In [1]: import numpy as np

In [2]: import numpy.linalg as la

In [3]: np.set_printoptions(precision=3, suppress=True, linewidth=120)

In [4]: J = np.loadtxt("a.csv", delimiter=",")

In [5]: print(J)
[[ 1.273  0.473  0.147  0.038 -0.732 -1.44   0.915 -0.656]
 [-1.215  0.337  0.291  0.75   0.817  1.434 -0.539  0.763]
 [ 3.981 -0.307 -0.453 -1.371 -2.557 -4.047  2.231 -1.965]
 [ 0.021 -0.133 -0.154  0.512 -0.078  1.042 -0.653  0.299]
 [ 1.473 -0.126 -0.09   0.11  -1.065 -0.576  0.474 -0.221]
 [ 3.645 -0.448 -0.964 -1.26  -2.024 -3.011  1.538 -1.467]
 [ 0.478  0.621  0.057  0.088  0.023 -0.882  0.265 -0.725]
 [ 4.798  0.105  0.49  -0.228 -3.39  -4.678  2.471 -2.35 ]
 [-1.028  0.417  1.203  1.371  0.142  1.136 -0.415  0.494]
 [ 0.213 -0.419 -0.526 -0.967  0.012 -0.732  0.108 -0.351]
 [ 3.209  0.253 -0.477  0.655 -1.935 -1.285  0.667 -0.927]
 [-0.792  0.454  0.703  1.292  0.416  1.607 -0.656  0.671]
 [ 3.154  0.039 -0.173 -0.878 -1.824 -3.43   1.682 -1.847]
 [ 0.144 -0.119  0.126 -0.012 -0.141  0.043 -0.056 -0.092]
 [ 0.688  0.072  0.549  1.427 -0.988  0.755 -0.059  0.485]
 [-0.781 -0.462 -0.531 -0.931  0.817  0.515 -0.26   0.351]
 [ 2.529  0.012  0.076  0.743 -1.993 -0.745  0.906 -0.236]
 [ 0.134 -0.324 -0.312 -0.06  -0.101  0.438 -0.184  0.31 ]
 [-3.317 -0.784 -0.304 -1.358  2.397  1.572 -1.286  0.893]
 [-1.801  0.79   0.135  0.28   1.411  0.882 -0.4    0.41 ]]

In [6]: Ac = J - J.mean(axis=0)

In [7]: V = la.svd(Ac)[2][:1]

In [8]: A2 = Ac - Ac @ V.T @ V

In [9]: print(A2.std(axis=0))
[0.391 0.402 0.469 0.825 0.438 0.457 0.183 0.253]

In [10]: print(la.norm(A2, axis=1).round(6).argmax())
18

In [11]: X = np.load("block18.npy")

In [12]: print(X)
[[0.019 0.094 0.019 0.019 0.094]
 [0.094 0.472 0.094 0.094 0.472]
 [0.019 0.094 0.019 0.019 0.094]
 [0.019 0.094 0.019 0.019 0.094]
 [0.094 0.472 0.094 0.094 0.472]]

In [13]: u = np.array([0, 2, 1])

In [14]: print(np.cross(X[4, :3], X[0, :3]))
[0. 0. 0.]

In [15]: print(np.array([np.convolve(row, u, "same") for row in X]))
[[0.038 0.208 0.132 0.057 0.208]
 [0.189 1.038 0.66  0.283 1.038]
 [0.038 0.208 0.132 0.057 0.208]
 [0.038 0.208 0.132 0.057 0.208]
 [0.189 1.038 0.66  0.283 1.038]]

In [16]: print(la.cond(X) > 100)
True

In [17]: U, sig, Vh = la.svd(X)

In [18]: print(sig.round(3) + 0)
[1. 0. 0. 0. 0.]

In [19]: A2 = U[:, :1] @ np.diag(sig[:1]) @ Vh[:1]

In [20]: print(A2)
[[0.019 0.094 0.019 0.019 0.094]
 [0.094 0.472 0.094 0.094 0.472]
 [0.019 0.094 0.019 0.019 0.094]
 [0.019 0.094 0.019 0.019 0.094]
 [0.094 0.472 0.094 0.094 0.472]]

In [21]: print(round(la.norm(X - A2) / la.norm(X), 3))
0.0

In [22]: print(round(la.norm(X - A2, 2), 3), round(float(sig[1]), 3))
0.0 0.0

In [23]: mat = np.load("mat.npy")

In [24]: print(mat)
[[ 0  0  0  0  0  0  3  0 -3]
 [ 0  0 -3  0  0  0  0  0  0]
 [ 0  0  0  0 -2  0 -2  0  2]
 [ 2  0  0 -2  0  0  0  0  1]
 [ 0 -1 -2  0  0  0  0  0  0]
 [ 0  3  0  2  2  0 -3  1  0]
 [ 0  0  0  0  0  0 -3  0  0]
 [ 0  0  3 -2  0  0  0  0  3]]

In [25]: x0 = np.array([3, 2, -3, 3, 4])

In [26]: print(np.eye(5) - X)
[[ 0.981 -0.094 -0.019 -0.019 -0.094]
 [-0.094  0.528 -0.094 -0.094 -0.472]
 [-0.019 -0.094  0.981 -0.019 -0.094]
 [-0.019 -0.094 -0.019  0.981 -0.094]
 [-0.094 -0.472 -0.094 -0.094  0.528]]

In [27]: print(X @ x0)
[0.623 3.113 0.623 0.623 3.113]

In [28]: print((x0 - X @ x0) @ (X @ x0))
0.0

In [29]: print(X @ X @ x0)
[0.623 3.113 0.623 0.623 3.113]

In [30]: rng = np.random.default_rng(86)

In [31]: z = rng.integers(0, 2, 3)

In [32]: W0 = (z[:, None] == z) * 4 + np.eye(3)

In [33]: print(W0)
[[5. 4. 0.]
 [4. 5. 0.]
 [0. 0. 5.]]

In [34]: O, V = la.qr(W0[:, :1])[0], la.qr(W0[:, 1:])[0]

In [35]: sig = la.svd(O.T @ V, compute_uv=False)

In [36]: print(round(float(la.norm(O @ O.T - V @ V.T, 2)), 3))
1.0

In [37]: print((sig > 0.9).sum())
1

In [38]: print(np.degrees(np.arccos(sig.clip(0, 1))))
[12.68]

In [39]: O, r_ = la.qr(W0)

In [40]: print(r_)
[[-6.403 -6.247  0.   ]
 [ 0.     1.406  0.   ]
 [ 0.     0.     5.   ]]

In [41]: print(np.trace(O @ O.T))
3.0

In [42]: print(np.allclose(r_.T @ r_, W0.T @ W0))
True

In [43]: print(W0 @ W0)
[[41. 40.  0.]
 [40. 41.  0.]
 [ 0.  0. 25.]]

In [44]: print(np.flatnonzero(la.matrix_power((W0 != 0) + (W0.T != 0) + np.eye(3), 3)[2]))
[2]

In [45]: print(np.sort(la.eigvals(W0).real))
[1. 5. 9.]

In [46]: print(round(la.det(W0), 3))
45.0

In [47]: w, V = la.eig(W0)

In [48]: print(np.prod(w))
45.0

In [49]: print(np.sort(la.eigvals(W0.T)))
[1. 5. 9.]

In [50]: print(np.sort(la.eigvals(W0 @ W0)))
[ 1. 25. 81.]

In [51]: data = np.load("sample12.npy")

In [52]: print(data)
[[-1  2  2]
 [-8  3  2]
 [-9 -8  3]
 [-1  2  2]]

In [53]: u, r1 = data[0], data[3]

In [54]: print(u @ r1)
9

In [55]: print(u @ u)
9

In [56]: pr = (u @ r1) / (u @ u) * u

In [57]: print(np.round(la.norm(u + r1) ** 2 + la.norm(u - r1) ** 2, 3))
36.0

In [58]: print(r1 - pr)
[0. 0. 0.]

In [59]: print(la.matrix_rank(np.outer(u, r1)))
1

In [60]: E = np.loadtxt("x.csv", delimiter=",")

In [61]: print(E)
[[ 0.182  3.818  0.    -0.409  4.818]
 [ 1.512  2.488  0.     0.256  3.488]
 [ 5.082 -1.082  0.     2.041 -0.082]
 [ 4.118 -0.118  0.     1.559  0.882]
 [ 1.549  2.451  0.     0.274  3.451]
 [ 3.308  0.692  0.     1.154  1.692]
 [ 6.915 -2.915  0.     2.957 -1.915]
 [-0.314  4.314  0.    -0.657  5.314]
 [ 5.278 -1.278  0.     2.139 -0.278]
 [ 2.725  1.275  0.     0.862  2.275]
 [ 2.425  1.575  0.     0.712  2.575]]

In [62]: print([round(float(x), 3) for x in la.svd(E, compute_uv=False)[:3]])
[13.178, 12.374, 0.001]

In [63]: print(la.cond(E) > 100)
True

In [64]: print(la.matrix_rank(E, rtol=0.1))
2

In [65]: print(round(la.norm(E, 2) / la.norm(E), 3))
0.729

In [66]: print(np.argsort(-la.norm(E, axis=0).round(6), kind="stable")[:3])
[0 4 1]

In [67]: print(np.abs(E).max())
6.915

In [68]: print(E.sum(axis=1))
[8.409 7.744 5.959 6.441 7.725 6.846 5.042 8.657 5.861 7.137 7.287]

In [69]: print(np.round(la.svd(E, compute_uv=False), 3) + 0)
[13.178 12.374  0.001  0.     0.   ]

In [70]: print(E.mean(axis=0))
[2.98 1.02 0.   0.99 2.02]

In [71]: print(la.matrix_rank(E))
3

In [72]: U, sig, Vh = la.svd(E)

In [73]: V = Vh[:(sig > 1e-8).sum()]

In [74]: x0 = E[8] + -2 * E[2] + rng.integers(2) * np.eye(5)[0]

In [75]: print(x0)
[-4.886  0.886  0.    -1.943 -0.114]

In [76]: print(round(float(la.norm(x0 - V.T @ V @ x0)), 3))
0.0

In [77]: print(la.matrix_rank(np.vstack([E, x0])))
3

In [78]: print(np.round(np.diag(V.T @ V), 3) + 0)
[0.976 0.405 0.    1.    0.619]

In [79]: x0 = np.array([-1, 8, 0, 2, 9])

In [80]: print(E @ np.ones(5))
[8.409 7.744 5.959 6.441 7.725 6.846 5.042 8.657 5.861 7.137 7.287]

In [81]: print(E @ (2 * x0))
[145.812 100.592 -20.788  11.988  99.332  39.528 -83.112 162.676 -27.452  59.348  69.548]

In [82]: print(la.norm(E @ x0) <= la.norm(E, 2) * la.norm(x0) + 1e-9)
True

In [83]: feats = np.array([[5, 4, 3, 1, 0, 4, 1, 0, 2],
    ...:     [1, 3, 1, 4, 0, 0, 5, 2, 4],
    ...:     [2, 1, 1, 5, 1, 4, 2, 4, 2]])

In [84]: feats[:, 3] = -2 * feats[:, 1]

In [85]: print(feats)
[[ 5  4  3 -8  0  4  1  0  2]
 [ 1  3  1 -6  0  0  5  2  4]
 [ 2  1  1 -2  1  4  2  4  2]]

In [86]: blk = np.stack([feats, -2 * feats, feats[::-1]])

In [87]: print((blk @ feats.T).shape)
(3, 3, 3)

In [88]: print(blk.shape)
(3, 3, 9)

In [89]: print(np.einsum("bij,cij->bc", blk, blk))
[[ 278 -556  202]
 [-556 1112 -404]
 [ 202 -404  278]]

In [90]: print(la.matrix_rank(blk))
[3 3 3]

In [91]: print(round(float(la.norm(feats, "nuc")), 3))
25.225

In [92]: print(la.norm(feats, axis=0))
[ 5.477  5.099  3.317 10.198  1.     5.657  5.477  4.472  4.899]

In [93]: print(round(float(la.norm(feats) ** 2 / la.norm(feats, 2) ** 2), 3))
1.232

In [94]: A = np.load("run14.npy")

In [95]: print(A)
[[0 0 0 1 0 0 0]
 [2 0 0 0 0 0 0]
 [0 0 1 0 0 0 0]
 [0 2 0 0 0 0 0]
 [0 0 0 0 0 0 0]
 [0 0 0 0 0 0 2]
 [0 0 0 0 0 3 0]]

In [96]: r = la.matrix_rank(A)

In [97]: print(r)
6

In [98]: ns = la.svd(A)[2][r:].T

In [99]: print(ns.shape)
(7, 1)

In [100]: print([int(la.matrix_rank(A[:i])) for i in range(1, len(A) + 1)])
[1, 2, 3, 4, 4, 5, 6]

In [101]: print(np.abs(np.diag(la.qr(A)[1])) > 1e-9)
[ True  True  True  True False  True  True]

In [102]: print(round(np.trace(la.pinv(A) @ A), 3))
6.0

In [103]: print(la.lstsq(A[:-1].T, A[-1])[2])
5

In [104]: print(A.T @ A)
[[4 0 0 0 0 0 0]
 [0 4 0 0 0 0 0]
 [0 0 1 0 0 0 0]
 [0 0 0 1 0 0 0]
 [0 0 0 0 0 0 0]
 [0 0 0 0 0 9 0]
 [0 0 0 0 0 0 4]]

In [105]: print(la.pinv(A))
[[0.    0.5   0.    0.    0.    0.    0.   ]
 [0.    0.    0.    0.5   0.    0.    0.   ]
 [0.    0.    1.    0.    0.    0.    0.   ]
 [1.    0.    0.    0.    0.    0.    0.   ]
 [0.    0.    0.    0.    0.    0.    0.   ]
 [0.    0.    0.    0.    0.    0.    0.333]
 [0.    0.    0.    0.    0.    0.5   0.   ]]

In [106]: A2 = np.array([[3, 2], [3, 0], [0, 3], [3, 3], [2, 1], [3, 3], [2, 0]])

In [107]: print(np.einsum("ij,ij->i", A, A))
[1 4 1 4 0 4 9]

In [108]: print(A @ A2)
[[3 3]
 [6 4]
 [0 3]
 [6 0]
 [0 0]
 [4 0]
 [9 9]]
